>>> import numpy as np
>>> np.set_printoptions(precision=3, suppress=True, linewidth=200)
>>> arr = np.loadtxt("m.csv", delimiter=",")
>>> arr
array([[-3.759,  2.792,  1.753],
       [-0.501, -3.112,  3.881],
       [ 3.258,  2.742,  2.62 ]])
>>> x = np.array([2, 2, 1])
>>> h = np.maximum(arr @ x, 0)
>>> np.maximum(arr @ (3 * x), 0)
array([ 0.   ,  0.   , 43.862])
>>> arr.T @ h
array([47.637, 40.093, 38.308])
>>> np.maximum(arr @ x, 0) - np.maximum(-arr @ x, 0)
array([-0.182, -3.347, 14.621])
>>> np.flatnonzero(h > 1e-9)
array([2])
>>> h
array([ 0.   ,  0.   , 14.621])
>>> arr * (h > 1e-9)[:, None]
array([[-0.   ,  0.   ,  0.   ],
       [-0.   , -0.   ,  0.   ],
       [ 3.258,  2.742,  2.62 ]])
>>> np.round(arr @ arr.T, 3) + 0
array([[25.,  0.,  0.],
       [ 0., 25.,  0.],
       [ 0.,  0., 25.]])
>>> np.linalg.svd(arr, compute_uv=False)
array([5., 5., 5.])
>>> np.round(arr.T @ arr, 3) + 0
array([[25.,  0.,  0.],
       [ 0., 25.,  0.],
       [ 0.,  0., 25.]])
>>> np.linalg.norm(arr, axis=0)
array([5., 5., 5.])
>>> B = np.array([[0, 0], [2, 0]])
>>> cent = np.kron(B, arr)
>>> cent
array([[-0.   ,  0.   ,  0.   , -0.   ,  0.   ,  0.   ],
       [-0.   , -0.   ,  0.   , -0.   , -0.   ,  0.   ],
       [ 0.   ,  0.   ,  0.   ,  0.   ,  0.   ,  0.   ],
       [-7.519,  5.583,  3.507, -0.   ,  0.   ,  0.   ],
       [-1.003, -6.225,  7.762, -0.   , -0.   ,  0.   ],
       [ 6.516,  5.484,  5.24 ,  0.   ,  0.   ,  0.   ]])
>>> np.linalg.matrix_rank(cent)
np.int64(3)
>>> cent.shape
(6, 6)
>>> J = np.loadtxt("arr.csv", delimiter=",")
>>> J
array([[-38.212,  -1.931,  -8.442],
       [ 21.722, -15.515, -26.1  ],
       [  3.333,  -4.827, -11.852],
       [-22.173,  16.806, -10.946],
       [-31.35 ,  19.98 ,   7.264],
       [  8.488,  -4.581,  11.41 ],
       [  4.124,   1.251,   8.369],
       [ 21.096, -31.541, -14.344],
       [ 25.138,   4.111,  -3.368],
       [-12.918,   3.626,  14.643],
       [-39.556,   1.344,   4.992],
       [ 15.848, -29.659,   3.958],
       [  4.135,   3.218,  -6.573],
       [ 36.505,  10.604,   2.733],
       [ -9.818,  -5.923,  -3.709],
       [ 14.437, -13.985,   8.236],
       [ -1.094, -11.677,  -9.142]])
>>> P = J @ np.linalg.solve(J.T @ J, J.T)
>>> np.allclose(P @ P, P)
True
>>> P @ J[:, 2]
array([ -8.442, -26.1  , -11.852, -10.946,   7.264,  11.41 ,   8.369, -14.344,  -3.368,  14.643,   4.992,   3.958,  -6.573,   2.733,  -3.709,   8.236,  -9.142])
>>> np.linalg.matrix_rank(np.eye(17) - P)
np.int64(14)
>>> np.round(np.linalg.eigvalsh(P), 3) + 0
array([0., 0., 0., 0., 0., 0., 0., 0., 0., 0., 0., 0., 0., 0., 1., 1., 1.])
>>> O, evecs = np.linalg.qr(J[:, :1])[0], np.linalg.qr(J[:, 1:])[0]
>>> sig = np.linalg.svd(O.T @ evecs, compute_uv=False)
>>> (sig > 0.9).sum()
np.int64(0)
>>> x = np.array([-3, 2, -3])
>>> target = J @ x
>>> np.linalg.lstsq(J, target)[0]
array([-3.,  2., -3.])
>>> try:
...     np.linalg.solve(J, target)
... except np.linalg.LinAlgError as e:
...     print(repr(e))
... 
LinAlgError('Last 2 dimensions of the array must be square')
>>> rng = np.random.default_rng(78394)
>>> target = target + 0.02 * rng.normal(size=17)
>>> target
array([ 136.128,  -17.911,   15.909,  132.958,  112.241,  -68.881,  -35.   ,  -83.329,  -57.032,    2.091,  106.395, -118.744,   13.743,  -96.469,   28.722,  -96.004,    7.365])
>>> beta, *_ = np.linalg.lstsq(J, target)
>>> beta.round()
array([-3.,  2., -3.])
>>> round(np.linalg.norm(target - J @ beta), 3)
np.float64(0.088)
>>> cent = J[[8, 3]].astype(float)
>>> for _ in range(7):
...     z = np.linalg.norm(J[:, None] - cent, axis=-1).argmin(axis=1)
...     cent = np.array([J[z == j].mean(axis=0) for j in range(2)])
... 
>>> z
array([1, 0, 0, 1, 1, 0, 0, 0, 0, 1, 1, 0, 0, 0, 1, 0, 0])
>>> np.bincount(z)
array([11,  6])
>>> cent
array([[ 13.976,  -8.418,  -3.334],
       [-25.671,   5.65 ,   0.634]])
>>> np.abs(cent[1] - cent[0]).argmax()
np.int64(0)
>>> W0 = np.load("dump.npy")
>>> W0
array([[ 8, -5,  6,  7],
       [ 0,  9,  1,  1],
       [ 0,  0,  6,  2],
       [ 0,  0,  0, -7]])
>>> f, r1 = W0[0], W0[3]
>>> f @ r1
np.int64(-49)
>>> p = (f @ r1) / (f @ f) * f
>>> np.linalg.matrix_rank(np.outer(f, r1))
np.int64(1)
>>> (r1 - p) @ f
np.float64(0.0)
>>> ev, evecs = np.linalg.eig(W0)
>>> ev
array([ 8.,  9.,  6., -7.])
>>> np.prod(ev)
np.float64(-3024.0)
>>> np.sort(np.linalg.eigvals(np.linalg.inv(W0)))
array([-0.143,  0.111,  0.125,  0.167])
>>> np.sort(np.linalg.eigvals(W0.T))
array([-7.,  6.,  8.,  9.])
>>> W0 @ evecs[:, 0] - ev[0] * evecs[:, 0]
array([0., 0., 0., 0.])
>>> np.sort(np.linalg.eigvals(W0 @ W0))
array([36., 49., 64., 81.])
>>> K = np.loadtxt("layer11.csv", delimiter=",")
>>> K
array([[0., 3., 2.],
       [3., 0., 3.],
       [2., 3., 0.]])
>>> O, evecs = np.linalg.qr(K[:, :2])[0], np.linalg.qr(K[:, 2:])[0]
>>> sig = np.linalg.svd(O.T @ evecs, compute_uv=False)
>>> sig
array([0.705])
>>> ev, evecs = np.linalg.eigh(K)
>>> x = np.array([0, -3, -3])
>>> x @ K @ x / (x @ x), round(ev[0], 3), np.round(ev[-1], 3)
(np.float64(3.0), np.float64(-3.359), np.float64(5.359))
>>> f = np.array([9, 3, 5])
>>> B = K + np.outer(f, np.eye(3)[0])
>>> np.linalg.matrix_rank(B - K)
np.int64(1)
>>> round(np.linalg.det(B) / np.linalg.det(K), 3), round(1 + np.linalg.solve(K, f)[0], 3)
(np.float64(0.5), np.float64(0.5))
>>> B
array([[9., 3., 2.],
       [6., 0., 3.],
       [7., 3., 0.]])
>>> np.linalg.matrix_rank(np.linalg.inv(B) - np.linalg.inv(K), tol=1e-8)
np.int64(1)
>>> f = np.array([8, 0, 7]) + 0.5
>>> X = np.eye(3) - 2 * np.outer(f, f) / (f @ f)
>>> X
array([[-0.122, -0.066, -0.99 ],
       [-0.066,  0.996, -0.058],
       [-0.99 , -0.058,  0.126]])
>>> ev, evecs = np.linalg.eigh(X)
>>> np.unique(ev.round(6) + 0, return_counts=True)[1]
array([1, 2])
>>> np.round(evecs.T @ X @ evecs, 3) + 0
array([[-1.,  0.,  0.],
       [ 0.,  1.,  0.],
       [ 0.,  0.,  1.]])
>>> np.linalg.eigvalsh(X @ X)
array([1., 1., 1.])
>>> np.round(evecs.T @ evecs, 3) + 0
array([[1., 0., 0.],
       [0., 1., 0.],
       [0., 0., 1.]])
>>> O, _ = np.linalg.qr(np.array([[0.5], [-0.3], [0.9]]))
>>> E = O @ O.T
>>> E
array([[ 0.217, -0.13 ,  0.391],
       [-0.13 ,  0.078, -0.235],
       [ 0.391, -0.235,  0.704]])
>>> ev, evecs = np.linalg.eigh(E)
>>> np.abs(evecs[:, -1])
array([0.466, 0.28 , 0.839])
>>> np.round(evecs.T @ E @ evecs, 3) + 0
array([[0., 0., 0.],
       [0., 0., 0.],
       [0., 0., 1.]])
>>> np.round(np.linalg.svd(E, compute_uv=False), 3) + 0
array([1., 0., 0.])
>>> np.argsort(-np.linalg.norm(E, axis=0).round(6), kind="stable")[:3]
array([2, 0, 1])
>>> np.linalg.cond(E) > 100
np.True_
>>> round(np.linalg.norm(E, 2) / np.linalg.norm(E), 3)
np.float64(1.0)
>>> ev, evecs = np.linalg.eigh(E)
>>> x = np.array([5, 5, 1])
>>> round(float(x @ E @ x), 3)
3.139
>>> np.round(np.linalg.eigvalsh(E[1:, 1:]), 3) + 0
array([0.   , 0.783])
>>> evecs * np.abs(ev) @ evecs.T
array([[ 0.217, -0.13 ,  0.391],
       [-0.13 ,  0.078, -0.235],
       [ 0.391, -0.235,  0.704]])
>>> mat = 3 * np.eye(3) + np.ones((3, 3))
>>> mat
array([[4., 1., 1.],
       [1., 4., 1.],
       [1., 1., 4.]])
>>> ev, evecs = np.linalg.eigh(mat)
>>> x = np.array([2, 0, 1])
>>> np.linalg.eigvalsh(mat[1:, 1:])
array([3., 5.])
>>> np.abs(mat).sum(axis=1).max(), round(np.abs(ev).max(), 3)
(np.float64(6.0), np.float64(6.0))
>>> evecs * np.abs(ev) @ evecs.T
array([[4., 1., 1.],
       [1., 4., 1.],
       [1., 1., 4.]])
>>> evecs * np.maximum(ev, 0) @ evecs.T
array([[4., 1., 1.],
       [1., 4., 1.],
       [1., 1., 4.]])
>>> x @ mat @ x
np.float64(24.0)
>>> ev, evecs = np.linalg.eig(mat)
>>> np.sort(np.linalg.eigvals(mat @ mat))
array([ 9.,  9., 36.])
>>> round(float(np.prod(ev)), 3)
54.0
>>> np.sort(np.linalg.eigvals(mat.T))
array([3., 3., 6.])
>>> np.sort(np.linalg.eigvals(np.linalg.inv(mat)))
array([0.167, 0.333, 0.333])
>>> np.round(mat @ evecs[:, 0] - ev[0] * evecs[:, 0], 3) + 0
array([0., 0., 0.])
>>> ev
array([3., 6., 3.])
>>> m1 = np.load("w.npy")
>>> m1
array([[ 2, -1,  2, -1,  2, -1],
       [-3, -2, -3, -2, -3, -2],
       [-2, -3, -2, -3, -2, -3],
       [ 2, -1,  2, -1,  2, -1],
       [-3, -2, -3, -2, -3, -2],
       [-2, -3, -2, -3, -2, -3]])
>>> B = np.array([[-2, 2], [-1, 1], [3, -1], [-2, 1], [0, 1], [-3, -1]])
>>> np.vstack([m1, B.T]).shape
(8, 6)
>>> np.linalg.matrix_rank(m1 @ B)
np.int64(2)
>>> np.einsum("ij->j", m1)
array([ -6, -12,  -6, -12,  -6, -12])
>>> np.einsum("ik,kj->ij", m1, B)
array([[ 8,  3],
       [ 9, -8],
       [16, -7],
       [ 8,  3],
       [ 9, -8],
       [16, -7]])
>>> m1 @ B
array([[ 8,  3],
       [ 9, -8],
       [16, -7],
       [ 8,  3],
       [ 9, -8],
       [16, -7]])
>>> left, sig, Vh = np.linalg.svd(m1)
>>> evecs = Vh[:(sig > 1e-8).sum()]
>>> x = m1[4] + -1 * m1[0] + rng.integers(2) * np.eye(6)[1]
>>> x
array([-5.,  0., -5., -1., -5., -1.])
>>> np.allclose(evecs.T @ evecs @ x, x)
False
>>> np.round(evecs.T @ evecs, 3) + 0
array([[0.333, 0.   , 0.333, 0.   , 0.333, 0.   ],
       [0.   , 0.333, 0.   , 0.333, 0.   , 0.333],
       [0.333, 0.   , 0.333, 0.   , 0.333, 0.   ],
       [0.   , 0.333, 0.   , 0.333, 0.   , 0.333],
       [0.333, 0.   , 0.333, 0.   , 0.333, 0.   ],
       [0.   , 0.333, 0.   , 0.333, 0.   , 0.333]])
>>> [round(float(x), 3) for x in np.linalg.svd(m1, compute_uv=False)[:3]]
[12.396, 5.686, 0.0]
>>> np.argsort(-np.linalg.norm(m1, axis=0).round(6), kind="stable")[:3]
array([0, 2, 4])
>>> np.linalg.cond(m1) > 100
np.True_
>>> np.linalg.matrix_rank(m1, rtol=0.1)
np.int64(2)
>>> B = m1 / np.linalg.norm(m1, axis=1, keepdims=True)
>>> cov = B @ B.T
>>> (np.abs(cov) > 0.9).astype(int)
array([[1, 0, 0, 1, 0, 0],
       [0, 1, 1, 0, 1, 1],
       [0, 1, 1, 0, 1, 1],
       [1, 0, 0, 1, 0, 0],
       [0, 1, 1, 0, 1, 1],
       [0, 1, 1, 0, 1, 1]])
>>> round(np.degrees(np.arccos(np.clip(cov[0, 5], -1, 1))), 3)
np.float64(97.125)
>>> np.argwhere(np.triu(np.abs(cov) > 0.95, 1))
array([[0, 3],
       [1, 4],
       [2, 5]])
